$ python -q
>>> import numpy as np
>>> from numpy import linalg as LA
>>> np.set_printoptions(precision=2, suppress=True, linewidth=160)
>>> rnd = lambda a: np.round(a, 2) + 0
>>> data = np.load("m.npy")
>>> rnd(data)
array([[-16.35,   7.42,   5.49, -14.01,   7.27,  -3.16],
       [-13.74,   6.45,   4.65, -10.92,   6.08,  -1.9 ],
       [ -8.18,   4.13,   2.69,  -4.77,   3.32,   0.26],
       [ -7.33,   3.73,   2.37,  -3.91,   2.86,   0.5 ],
       [ -5.41,   2.77,   1.59,  -2.12,   1.8 ,   0.89],
       [ -5.38,   2.76,   1.58,  -2.1 ,   1.79,   0.9 ],
       [ -3.8 ,   1.89,   0.92,  -0.86,   0.89,   1.  ],
       [ -3.43,   1.67,   0.75,  -0.61,   0.67,   0.98],
       [ -3.36,   1.63,   0.72,  -0.57,   0.64,   0.97],
       [ -2.21,   0.93,   0.25,  -0.02,   0.03,   0.76],
       [ -1.88,   0.73,   0.12,   0.07,  -0.12,   0.65],
       [ -1.6 ,   0.56,   0.03,   0.12,  -0.22,   0.54],
       [ -0.66,   0.11,  -0.12,   0.07,  -0.3 ,   0.13],
       [  0.2 ,   0.01,   0.07,   0.01,   0.14,   0.01],
       [  0.43,   0.04,   0.17,   0.04,   0.33,   0.06],
       [  0.47,   0.04,   0.19,   0.05,   0.36,   0.07],
       [  1.94,   0.48,   0.96,   0.83,   1.69,   0.95],
       [  5.46,   1.8 ,   2.75,   4.37,   4.6 ,   4.42],
       [  9.02,   3.06,   4.3 ,   8.73,   7.06,   8.37],
       [  9.85,   3.34,   4.63,   9.8 ,   7.59,   9.32],
       [ 11.2 ,   3.78,   5.15,  11.56,   8.41,  10.86],
       [ 15.64,   5.15,   6.75,  17.52,  10.93,  15.97]])
>>> Xs = data - data.mean(axis=1)
Traceback (most recent call last):
  File "<python-input-6>", line 1, in <module>
    Xs = data - data.mean(axis=1)
         ~~~~~^~~~~~~~~~~~~~~~~~~
ValueError: operands could not be broadcast together with shapes (22,6) (22,) 
>>> Xs = data - data.mean(axis=0)
>>> Uu, s, vt = LA.svd(Xs, full_matrices=False)
>>> np.abs(Uu[:, 0]).argmax()
np.int64(21)
>>> np.abs(vt[0]).argmax()
np.int64(0)
>>> Uu, s, vt = LA.svd(data)
>>> V = vt[:(s > 1e-8).sum()]
>>> rng = np.random.default_rng(700)
>>> x0 = data[3] + 2 * data[18] + rng.integers(2) * np.eye(6)[3]
>>> rnd(x0)
array([10.72,  9.85, 10.96, 13.56, 16.99, 17.24])
>>> LA.matrix_rank(np.vstack([data, x0]))
np.int64(3)
>>> rnd(V.T @ V)
array([[ 0.88, -0.22,  0.03,  0.14,  0.17, -0.09],
       [-0.22,  0.24,  0.18,  0.01,  0.24,  0.21],
       [ 0.03,  0.18,  0.22, -0.08,  0.35,  0.1 ],
       [ 0.14,  0.01, -0.08,  0.62, -0.17,  0.42],
       [ 0.17,  0.24,  0.35, -0.17,  0.58,  0.09],
       [-0.09,  0.21,  0.1 ,  0.42,  0.09,  0.46]])
>>> rnd(np.diag(V.T @ V))
array([0.88, 0.24, 0.22, 0.62, 0.58, 0.46])
>>> dist = LA.norm(data[:, None] - data[None], axis=-1)
>>> dist.shape
(22, 22)
>>> dist[1].round(6).argsort(kind="stable")[:4]
array([1, 0, 2, 3])
>>> np.unravel_index(dist.round(6).argmax(), dist.shape)
(np.int64(0), np.int64(21))
>>> (dist + 1e9 * np.eye(22)).round(6).argmin(axis=1)
array([ 1,  0,  3,  2,  5,  4,  7,  8,  7, 10, 11, 10, 13, 14, 15, 14, 15, 16, 19, 18, 19, 20])
>>> np.flatnonzero(dist[1] < dist.mean() / 2)
array([0, 1])
>>> C = np.array([[1, 2, 3, 3, 3, 1], [3, 3, 3, 3, 2, 0]])
>>> X = rng.normal(size=(33, 2)) @ C + np.array([1, 3, -2, 3, -6, -6])
>>> rnd(X)
array([[  2.86,   4.8 ,  -0.27,   4.73,  -4.92,  -6.07],
       [  3.12,   6.22,   2.31,   7.31,  -2.04,  -4.91],
       [  1.46,   4.24,   0.02,   5.02,  -3.87,  -5.22],
       [  1.36,   4.49,   0.62,   5.62,  -3.12,  -4.87],
       [  2.69,   3.8 ,  -2.1 ,   2.9 ,  -6.97,  -6.9 ],
       [ -2.42,  -1.17,  -6.92,  -1.92, -10.04,  -6.75],
       [  3.  ,   4.47,  -1.06,   3.94,  -5.91,  -6.53],
       [ -0.63,   2.19,  -2.  ,   3.  ,  -5.18,  -5.18],
       [ -5.86,  -6.42, -13.99,  -8.99, -16.56,  -8.57],
       [  0.01,   1.47,  -4.07,   0.93,  -7.92,  -6.54],
       [ -1.29,   0.4 ,  -4.9 ,   0.1 ,  -8.23,  -6.3 ],
       [  1.46,   3.63,  -1.2 ,   3.8 ,  -5.29,  -5.83],
       [ -2.84,  -2.3 ,  -8.77,  -3.77, -11.98,  -7.46],
       [  3.56,   5.83,   1.1 ,   6.1 ,  -3.67,  -5.73],
       [ -0.01,   2.28,  -2.44,   2.56,  -6.01,  -5.72],
       [ -2.4 ,   0.26,  -4.09,   0.91,  -6.74,  -5.35],
       [  3.34,   5.71,   1.09,   6.09,  -3.56,  -5.62],
       [ -2.78,  -1.14,  -6.49,  -1.49,  -9.35,  -6.36],
       [  7.61,  10.44,   6.28,  11.28,   0.35,  -5.17],
       [  2.46,   4.38,  -0.7 ,   4.3 ,  -5.21,  -6.08],
       [  0.94,   3.16,  -1.62,   3.38,  -5.52,  -5.78],
       [  4.87,   6.7 ,   1.54,   6.54,  -3.8 ,  -6.16],
       [  8.98,  12.1 ,   8.22,  13.22,   1.93,  -4.88],
       [  1.01,   1.43,  -5.16,  -0.16,  -9.69,  -7.59],
       [  0.79,   3.57,  -0.65,   4.35,  -4.32,  -5.22],
       [ -2.91,   0.51,  -3.06,   1.94,  -5.29,  -4.58],
       [  2.58,   5.36,   1.14,   6.14,  -3.13,  -5.22],
       [  0.79,   4.57,   1.35,   6.35,  -1.98,  -4.22],
       [  0.26,   1.12,  -5.01,  -0.01,  -9.15,  -7.14],
       [ -1.36,  -0.82,  -7.28,  -2.28, -10.98,  -7.46],
       [  4.51,   6.27,   1.04,   6.04,  -4.21,  -6.23],
       [ -7.3 ,  -4.45,  -8.6 ,  -3.6 ,  -9.54,  -5.15],
       [  0.81,   2.06,  -3.69,   1.31,  -7.88,  -6.75]])
>>> # null space of dimension 3
>>> w1 = np.array([[4, 2, 2, 0],
...     [5, 1, 4, 0],
...     [1, 0, 3, 3],
...     [0, 3, 0, 3],
...     [4, 0, 4, 1],
...     [5, 5, 4, 1]])
>>> c = np.array([3, 3, 3, 0])
>>> hid = np.maximum(X @ w1 + c, 0)
>>> (hid > 0).astype(int)
array([[0, 0, 0, 1],
       [1, 1, 1, 1],
       [0, 0, 0, 1],
       [0, 1, 0, 1],
       [0, 0, 0, 0],
       [0, 0, 0, 0],
       [0, 0, 0, 0],
       [0, 0, 0, 0],
       [0, 0, 0, 0],
       [0, 0, 0, 0],
       [0, 0, 0, 0],
       [0, 0, 0, 0],
       [0, 0, 0, 0],
       [1, 1, 0, 1],
       [0, 0, 0, 0],
       [0, 0, 0, 0],
       [1, 1, 0, 1],
       [0, 0, 0, 0],
       [1, 1, 1, 1],
       [0, 0, 0, 0],
       [0, 0, 0, 0],
       [1, 1, 1, 1],
       [1, 1, 1, 1],
       [0, 0, 0, 0],
       [0, 0, 0, 1],
       [0, 0, 0, 0],
       [1, 1, 0, 1],
       [1, 1, 1, 1],
       [0, 0, 0, 0],
       [0, 0, 0, 0],
       [1, 1, 0, 1],
       [0, 0, 0, 0],
       [0, 0, 0, 0]])
>>> C = np.array([[1, -1, 3], [1, 2, 0], [1, -2, -1], [0, -1, 3]])
>>> (hid @ C).round(6).argmax(axis=1)
array([2, 2, 2, 2, 0, 0, 0, 0, 0, 0, 0, 0, 0, 2, 0, 0, 2, 0, 2, 0, 0, 2, 2, 0, 2, 0, 2, 2, 0, 0, 2, 0, 0])
>>> w1 @ C
array([[  8,  -4,  10],
       [ 10, -11,  11],
       [  4, -10,   9],
       [  3,   3,   9],
       [  8, -13,  11],
       [ 14,  -4,  14]])
